% ipython --no-banner

In [1]: import numpy as np

In [2]: np.set_printoptions(precision=2, suppress=True, linewidth=200)

In [3]: tidy = lambda a: np.round(a, 2) + 0

In [4]: arr = np.loadtxt("dump.csv", delimiter=",")

In [5]: arr
Out[5]: 
array([[ 3.,  0.,  3.,  0.,  3.,  0.],
       [ 2.,  3.,  2.,  3.,  2.,  3.],
       [-1.,  0., -1.,  0., -1.,  0.],
       [ 3.,  0.,  3.,  0.,  3.,  0.],
       [ 2.,  3.,  2.,  3.,  2.,  3.],
       [-1.,  0., -1.,  0., -1.,  0.]])

In [6]: # looks like rank 2

In [7]: cov = arr.T @ arr

In [8]: cov
Out[8]: 
array([[28., 12., 28., 12., 28., 12.],
       [12., 18., 12., 18., 12., 18.],
       [28., 12., 28., 12., 28., 12.],
       [12., 18., 12., 18., 12., 18.],
       [28., 12., 28., 12., 28., 12.],
       [12., 18., 12., 18., 12., 18.]])

In [9]: print(np.linalg.matrix_rank(cov))
2

In [10]: tidy(np.linalg.eigvalsh(cov)[::-1])
Out[10]: array([108.,  30.,   0.,   0.,   0.,   0.])

In [11]: np.diag(cov)
Out[11]: array([28., 18., 28., 18., 28., 18.])

In [12]: tidy(np.linalg.svd(arr, compute_uv=False) ** 2)
Out[12]: array([108.,  30.,   0.,   0.,   0.,   0.])

In [13]: U, sv = np.linalg.svd(cov)
---------------------------------------------------------------------------
ValueError                                Traceback (most recent call last)
Cell In[13], line 1
----> 1 U, sv = np.linalg.svd(cov)

ValueError: too many values to unpack (expected 2)

In [14]: U, sv, Vh = np.linalg.svd(cov, full_matrices=False)

In [15]: tidy(np.sqrt((sv ** 2).sum())), tidy(np.linalg.norm(cov))
Out[15]: (np.float64(112.09), np.float64(112.09))

In [16]: np.abs(U[:, 0]).round(6).argmax()
Out[16]: np.int64(0)

In [17]: tidy(sv / sv[0])
Out[17]: array([1.  , 0.28, 0.  , 0.  , 0.  , 0.  ])

In [18]: tidy(U.T @ U)
Out[18]: 
array([[1., 0., 0., 0., 0., 0.],
       [0., 1., 0., 0., 0., 0.],
       [0., 0., 1., 0., 0., 0.],
       [0., 0., 0., 1., 0., 0.],
       [0., 0., 0., 0., 1., 0.],
       [0., 0., 0., 0., 0., 1.]])

In [19]: theta = np.radians(90)

In [20]: R = np.eye(6)

In [21]: R[1, 1] = R[2, 2] = np.cos(theta)

In [22]: R[1, 2], R[2, 1] = -np.sin(theta), np.sin(theta)

In [23]: tidy(R)
Out[23]: 
array([[ 1.,  0.,  0.,  0.,  0.,  0.],
       [ 0.,  0., -1.,  0.,  0.,  0.],
       [ 0.,  1.,  0.,  0.,  0.,  0.],
       [ 0.,  0.,  0.,  1.,  0.,  0.],
       [ 0.,  0.,  0.,  0.,  1.,  0.],
       [ 0.,  0.,  0.,  0.,  0.,  1.]])

In [24]: A2 = arr @ R.T

In [25]: np.abs(A2 - arr).max(axis=0)
Out[25]: array([0., 5., 3., 0., 0., 0.])

In [26]: O, _ = np.linalg.qr(np.array([[0.1, 0.9, -0.9], [1.9, 0.1, -0.9], [0.1, -0.5, 0.1]]))

In [27]: V, _ = np.linalg.qr(np.array([[0.1, -1.3, -1.3], [-0.5, 0.8, -0.7], [-0.6, 0.3, -0.3]]))

In [28]: sv = 3 * 0.2 ** np.arange(3)

In [29]: m1 = O[:, :3] * sv @ V[:3]

In [30]: tidy(m1)
Out[30]: 
array([[ 0.4 ,  0.22, -0.31],
       [ 0.37,  2.8 ,  0.99],
       [-0.09,  0.06,  0.33]])

In [31]: f, r1 = m1[2], m1[0]

In [32]: tidy(f @ r1)
Out[32]: np.float64(-0.12)

In [33]: tidy(f @ f)
Out[33]: np.float64(0.12)

In [34]: pr = (f @ r1) / (f @ f) * f

In [35]: tidy(r1 - pr)
Out[35]: array([0.31, 0.29, 0.03])

In [36]: print((r1 - pr) @ f)
0.0

In [37]: (arr - arr.T) / 2
Out[37]: 
array([[ 0. , -1. ,  2. , -1.5,  0.5,  0.5],
       [ 1. ,  0. ,  1. ,  1.5, -0.5,  1.5],
       [-2. , -1. ,  0. , -1.5, -1.5,  0.5],
       [ 1.5, -1.5,  1.5,  0. ,  0. ,  0. ],
       [-0.5,  0.5,  1.5,  0. ,  0. ,  2. ],
       [-0.5, -1.5, -0.5,  0. , -2. ,  0. ]])

In [38]: np.trace(arr)
Out[38]: np.float64(7.0)

In [39]: np.linalg.determinant(arr)
---------------------------------------------------------------------------
AttributeError                            Traceback (most recent call last)
Cell In[39], line 1
----> 1 np.linalg.determinant(arr)

AttributeError: module 'numpy.linalg' has no attribute 'determinant'

In [40]: (arr + arr.T) / 2
Out[40]: 
array([[ 3. ,  1. ,  1. ,  1.5,  2.5, -0.5],
       [ 1. ,  3. ,  1. ,  1.5,  2.5,  1.5],
       [ 1. ,  1. , -1. ,  1.5,  0.5, -0.5],
       [ 1.5,  1.5,  1.5,  0. ,  3. ,  0. ],
       [ 2.5,  2.5,  0.5,  3. ,  2. ,  1. ],
       [-0.5,  1.5, -0.5,  0. ,  1. ,  0. ]])

In [41]: np.allclose(arr @ arr.T, arr.T @ arr)
Out[41]: False

In [42]: tidy(np.sort(np.abs(np.linalg.eigvals(arr))))
Out[42]: array([0., 0., 0., 0., 0., 7.])

In [43]: print(tidy(np.linalg.matrix_power(arr, 4)))
[[ 588.  441.  588.  441.  588.  441.]
 [ 980.  735.  980.  735.  980.  735.]
 [-196. -147. -196. -147. -196. -147.]
 [ 588.  441.  588.  441.  588.  441.]
 [ 980.  735.  980.  735.  980.  735.]
 [-196. -147. -196. -147. -196. -147.]]

In [44]: assert arr == arr.T
---------------------------------------------------------------------------
ValueError                                Traceback (most recent call last)
Cell In[44], line 1
----> 1 assert arr == arr.T

ValueError: The truth value of an array with more than one element is ambiguous. Use a.any() or a.all()

In [45]: feats = np.array([[0.4, 1.3, 0.7],
    ...:     [0.7, -1.0, -0.4],
    ...:     [-2.4, 0.7, -0.8],
    ...:     [-2.2, 0.5, 0.8],
    ...:     [0.4, -1.8, 1.1],
    ...:     [1.6, -0.7, -1.0],
    ...:     [2.7, 0.6, -1.4],
    ...:     [1.2, 0.7, -1.5],
    ...:     [-2.1, -0.6, -0.2],
    ...:     [-0.5, -0.9, -0.1],
    ...:     [0.1, -1.1, -0.6],
    ...:     [0.9, 0.3, 1.9],
    ...:     [0.1, -0.9, -2.5],
    ...:     [-0.6, 1.1, 0.3],
    ...:     [-0.1, -1.3, -0.4],
    ...:     [-1.4, 0.3, -0.6]])

In [46]: feats[6] *= 3

In [47]: tidy(feats)
Out[47]: 
array([[ 0.4,  1.3,  0.7],
       [ 0.7, -1. , -0.4],
       [-2.4,  0.7, -0.8],
       [-2.2,  0.5,  0.8],
       [ 0.4, -1.8,  1.1],
       [ 1.6, -0.7, -1. ],
       [ 8.1,  1.8, -4.2],
       [ 1.2,  0.7, -1.5],
       [-2.1, -0.6, -0.2],
       [-0.5, -0.9, -0.1],
       [ 0.1, -1.1, -0.6],
       [ 0.9,  0.3,  1.9],
       [ 0.1, -0.9, -2.5],
       [-0.6,  1.1,  0.3],
       [-0.1, -1.3, -0.4],
       [-1.4,  0.3, -0.6]])

In [48]: # row 6 dominates

In [49]: idx = feats[:, 2] > np.median(feats[:, 2])

In [50]: f = feats[idx].mean(axis=0) - feats[~idx].mean(axis=0)

In [51]: np.argsort(-np.abs(f).round(6), kind="stable")
Out[51]: array([2, 0, 1])

In [52]: tidy((((feats - feats.mean(axis=0)) @ f > 0) == idx).mean())
Out[52]: np.float64(0.81)

In [53]: print(((feats - feats.mean(axis=0)) @ f > 0).astype(int))
[1 0 1 1 1 0 0 0 1 1 0 1 0 1 1 1]

In [54]: E = np.array([[0.0, 1.0], [1.0, 0.0]])

In [55]: f = np.array([3, 7])

In [56]: A2 = E + np.outer(f, np.eye(2)[0])

In [57]: np.linalg.matrix_rank(A2 - E)
Out[57]: np.int64(1)

In [58]: w, V = np.linalg.eig(E)

In [59]: w
Out[59]: array([ 1., -1.])

In [60]: tidy(np.sort(np.linalg.eigvals(np.linalg.inv(E))))
Out[60]: array([-1.,  1.])

In [61]: print(np.prod(w))
-1.0

In [62]: data = np.load("data.npy")

In [63]: data
Out[63]: 
array([[ 0,  5, -1,  0],
       [-5,  0, -5,  4],
       [ 1,  5,  0,  1],
       [ 0, -4, -1,  0]])

In [64]: vec = np.array([-7, -3, -2, -1])

In [65]: target = data @ vec

In [66]: target
Out[66]: array([-13,  41, -23,  14])

In [67]: tidy(np.linalg.solve(data.T, data[2]))
Out[67]: array([0., 0., 1., 0.])

In [68]: tidy(np.linalg.solve(data, 2 * target))
Out[68]: array([-14.,  -6.,  -4.,  -2.])

In [69]: rng = np.random.default_rng(656)

In [70]: idx = rng.permutation(4)

In [71]: print(idx)
[3 2 1 0]

In [72]: A2 = data[idx][:, idx]

In [73]: tidy(np.sort(np.abs(np.linalg.eigvals(A2))))
Out[73]: array([1.1 , 1.1 , 8.17, 8.17])

In [74]: tidy(np.linalg.det(A2)), tidy(np.linalg.det(data[idx]))
Out[74]: (np.float64(81.0), np.float64(81.0))

In [75]: np.allclose(data, data.T)
Out[75]: False

In [76]: print((data + data.T) / 2)
[[0. 0. 0. 0.]
 [0. 0. 0. 0.]
 [0. 0. 0. 0.]
 [0. 0. 0. 0.]]

In [77]: np.linalg.determinant(data)
---------------------------------------------------------------------------
AttributeError                            Traceback (most recent call last)
Cell In[77], line 1
----> 1 np.linalg.determinant(data)

AttributeError: module 'numpy.linalg' has no attribute 'determinant'

In [78]: theta = np.radians(24)

In [79]: R = np.eye(4)

In [80]: R[0, 0] = R[2, 2] = np.cos(theta)

In [81]: R[0, 2], R[2, 0] = -np.sin(theta), np.sin(theta)

In [82]: tidy(R)
Out[82]: 
array([[ 0.91,  0.  , -0.41,  0.  ],
       [ 0.  ,  1.  ,  0.  ,  0.  ],
       [ 0.41,  0.  ,  0.91,  0.  ],
       [ 0.  ,  0.  ,  0.  ,  1.  ]])

In [83]: A2 = data @ R.T

In [84]: tidy(np.abs(A2 - data).max(axis=0))
Out[84]: array([2.47, 0.  , 1.6 , 0.  ])

In [85]: tidy(A2)
Out[85]: 
array([[ 0.41,  5.  , -0.91,  0.  ],
       [-2.53,  0.  , -6.6 ,  4.  ],
       [ 0.91,  5.  ,  0.41,  1.  ],
       [ 0.41, -4.  , -0.91,  0.  ]])

In [86]: mat = np.load("sample1.npy")

In [87]: mat
Out[87]: 
array([[ 0.9, -0.3],
       [-0.3,  0.1]])

In [88]: # looks like rank 1

In [89]: print([round(float(x), 2) for x in np.linalg.svd(mat, compute_uv=False)[:3]])
[1.0, 0.0]

In [90]: tidy(np.linalg.norm(mat, 2) / np.linalg.norm(mat))
Out[90]: np.float64(1.0)

In [91]: np.argsort(-np.linalg.norm(mat, axis=0).round(6), kind="stable")[:3]
Out[91]: array([0, 1])

In [92]: np.linalg.cond(mat) > 100
Out[92]: np.True_

In [93]: P = np.triu(np.array([[2, 3], [2, -1]]), 1) + np.eye(2)

In [94]: A2 = P @ mat @ np.linalg.inv(P)

In [95]: np.trace(A2), np.trace(mat)
Out[95]: (np.float64(1.0), np.float64(1.0))

In [96]: print(np.linalg.matrix_rank(A2))
1
